% python3 -q
>>> import numpy as np
>>> from numpy import linalg as LA
>>> np.set_printoptions(precision=2, suppress=True, linewidth=200)
>>> A = np.load("block11.npy")
>>> A
array([[ 0, -3, -3],
       [ 0,  0, -3],
       [ 0,  0,  0]])
>>> Uu, sv, VT = LA.svd(A, full_matrices=False)
>>> np.abs(Uu[:, 0]).round(6).argmax()
np.int64(0)
>>> Uu.shape, sv.shape, VT.shape
((3, 3), (3,), (3, 3))
>>> np.allclose(Uu * sv @ VT, A)
True
>>> np.abs(VT[0])
array([0.  , 0.53, 0.85])
>>> mat = np.load("arr.npy")
>>> mat
array([[-32. ,   0.7,   1.2,   0.9],
       [  0. ,   0.5,   0.6,   0. ],
       [-20. ,  -0.7,  -0.6,  -0.4]])
>>> Uu, sv, VT = LA.svd(mat, full_matrices=False)
>>> sv / sv[0]
array([1.  , 0.05, 0.01])
>>> np.round(Uu.T @ Uu, 2) + 0
array([[1., 0., 0.],
       [0., 1., 0.],
       [0., 0., 1.]])
>>> np.round(Uu.T @ mat @ VT.T, 2) + 0
array([[37.75,  0.  ,  0.  ],
       [ 0.  ,  1.84,  0.  ],
       [ 0.  ,  0.  ,  0.35]])
>>> np.cumsum(sv ** 2) / np.sum(sv ** 2)
array([1., 1., 1.])
>>> Uu.shape, sv.shape, VT.shape
((3, 3), (3,), (3, 4))
>>> blk = np.stack([mat, 4 * mat, mat[::-1]])
>>> LA.norm(blk, axis=(1, 2))
array([ 37.79, 151.17,  37.79])
>>> blk.shape
(3, 3, 4)
>>> blk.sum(axis=0)
array([[-180. ,    2.8,    5.4,    4.1],
       [   0. ,    3. ,    3.6,    0. ],
       [-132. ,   -2.8,   -1.8,   -1.1]])
>>> (blk @ mat.T).shape
(3, 3, 3)
>>> x = np.array([3, 1, 3, 0])
>>> LA.norm(mat @ x) <= LA.norm(mat, 2) * LA.norm(x) + 1e-9
np.True_
>>> np.einsum("ij,j->i", mat, x)
array([-91.7,   2.3, -62.5])
>>> mat @ np.eye(4)[3]
array([ 0.9,  0. , -0.4])
>>> mat @ np.ones(4)
array([-29.2,   1.1, -21.7])
>>> mat * x
array([[-96. ,   0.7,   3.6,   0. ],
       [  0. ,   0.5,   1.8,   0. ],
       [-60. ,  -0.7,  -1.8,  -0. ]])
>>> (mat @ x).argmax()
np.int64(1)
>>> [round(float(x), 2) for x in LA.svd(mat, compute_uv=False)[:3]]
[37.75, 1.84, 0.35]
>>> m1 = np.loadtxt("sample6.csv", delimiter=",")
>>> m1
array([[-9.,  4., -9.,  0.,  0.],
       [-7., -6.,  6.,  0.,  0.],
       [-5.,  4.,  2.,  0.,  0.],
       [ 0.,  0.,  0.,  1.,  0.],
       [ 0.,  0.,  0.,  1.,  0.]])
>>> # 2 groups of indices that never mix
>>> rank = LA.matrix_rank(A)
>>> rank
np.int64(2)
>>> N = LA.svd(A)[2][rank:].T
>>> [int(LA.matrix_rank(A[:, :j + 1])) for j in range(3)]
[0, 1, 2]
>>> N @ N.T
array([[1., 0., 0.],
       [0., 0., 0.],
       [0., 0., 0.]])
>>> M2 = np.array([[2, 3], [1, -2]])
>>> W2 = np.kron(M2, m1)
>>> W2.shape
(10, 10)
>>> Uu, sv, VT = LA.svd(m1)
>>> np.argmax(sv[:-1] / (sv[1:] + 1e-6)) + 1
np.int64(4)
>>> sv
array([13.84, 11.28,  5.01,  1.41,  0.  ])
>>> M2 = Uu[:, :4] @ np.diag(sv[:4]) @ VT[:4]
>>> LA.matrix_rank(m1, rtol=0.05)
np.int64(4)
>>> LA.matrix_rank(M2)
np.int64(4)
>>> np.round(np.abs(m1 - M2).max(), 2)
np.float64(0.0)
>>> np.einsum("ii->", m1)
np.float64(-12.0)
>>> round(LA.det(m1.T), 2)
np.float64(0.0)
>>> LA.eigvals(m1)
array([ 6.74+0.j  , -9.87+4.32j, -9.87-4.32j,  0.  +0.j  ,  1.  +0.j  ])
>>> round(LA.det(2 * m1), 2), np.round(LA.det(m1), 2)
(np.float64(0.0), np.float64(0.0))
>>> proj = np.triu(np.array([[3, 5, 5, 2, 0],
...     [0, 0, 1, 0, 0],
...     [3, 1, 5, 1, 0],
...     [0, 4, 3, 3, 4],
...     [1, 2, 5, 2, 0]]), 1) + np.eye(5)
>>> M2 = proj @ m1 @ LA.inv(proj)
>>> M2
array([[ -69.,  339.,   37.,  103., -412.],
       [ -12.,   58.,   10.,   14.,  -56.],
       [  -5.,   29.,   -2.,   13.,  -52.],
       [   0.,    0.,    0.,    5.,  -20.],
       [   0.,    0.,    0.,    1.,   -4.]])
>>> np.round(np.poly(M2), 2) + 0
array([   1.,   12.,  -30., -765.,  782.,    0.])
>>> np.trace(M2), np.trace(m1)
(np.float64(-12.0), np.float64(-12.0))
